$ python -q
>>> import numpy as np
>>> np.set_printoptions(precision=3, suppress=True, linewidth=160, legacy="1.25")
>>> E = np.array([[4, 9, 2], [9, 4, 9], [2, 9, 4]])
>>> print(round(float(np.linalg.eigvalsh(E).min()), 3))
-7.767
>>> print(np.all(np.linalg.eigvalsh(E) > 0))
False
>>> m1 = np.load("test1.npy")
>>> print(m1)
[[-0.2   -1.9    0.2  ]
 [ 0.5   -0.6    0.   ]
 [-0.511 -1.98   0.017]
 [-0.3    1.6   -0.4  ]]
>>> # column 1 dominates
>>> P = m1 @ np.linalg.solve(m1.T @ m1, m1.T)
>>> print(np.round((np.eye(4) - P) @ m1, 3) + 0)
[[0. 0. 0.]
 [0. 0. 0.]
 [0. 0. 0.]
 [0. 0. 0.]]
>>> print(np.round(P @ m1[:, 2], 3) + 0)
[ 0.2    0.     0.017 -0.4  ]
>>> print(np.round(np.trace(P), 3))
3.0
>>> O = E.astype(float).copy()
>>> for j in range(3):
...     O[:, j] -= O[:, :j] @ (O[:, :j].T @ O[:, j])
...     O[:, j] /= np.linalg.norm(O[:, j])
... 
>>> print(np.round(O.T @ O, 3) + 0)
[[1. 0. 0.]
 [0. 1. 0.]
 [0. 0. 1.]]
>>> print(np.round(O.T @ E, 3) + 0)
[[10.05   8.955  9.652]
 [ 0.     9.889  0.36 ]
 [ 0.     0.     2.777]]
>>> T = np.stack([m1, -1 * m1, m1[::-1]])
>>> print(np.einsum("bij,cij->bc", T, T))
[[ 11.292 -11.292  -4.255]
 [-11.292  11.292   4.255]
 [ -4.255   4.255  11.292]]
>>> print(np.linalg.norm(T, axis=(1, 2)))
[3.36 3.36 3.36]
>>> print(np.linalg.matrix_rank(T))
[3 3 3]
>>> print(T.sum(axis=0))
[[-0.3    1.6   -0.4  ]
 [-0.511 -1.98   0.017]
 [ 0.5   -0.6    0.   ]
 [-0.2   -1.9    0.2  ]]
>>> O, r_ = np.linalg.qr(m1)
>>> print(O.shape, r_.shape)
(4, 3) (3, 3)
>>> print(np.abs(np.diag(r_)))
[0.801 3.141 0.255]
>>> print(np.round(O @ r_, 3) + 0)
[[-0.2   -1.9    0.2  ]
 [ 0.5   -0.6    0.   ]
 [-0.511 -1.98   0.017]
 [-0.3    1.6   -0.4  ]]
>>> print(r_)
[[ 0.801  0.764  0.089]
 [ 0.     3.141 -0.357]
 [ 0.     0.     0.255]]
>>> print(np.allclose(r_.T @ r_, m1.T @ m1))
True
>>> print(round(abs(r_[0, 0]), 3), np.round(np.linalg.norm(m1[:, 0]), 3))
0.801 0.801
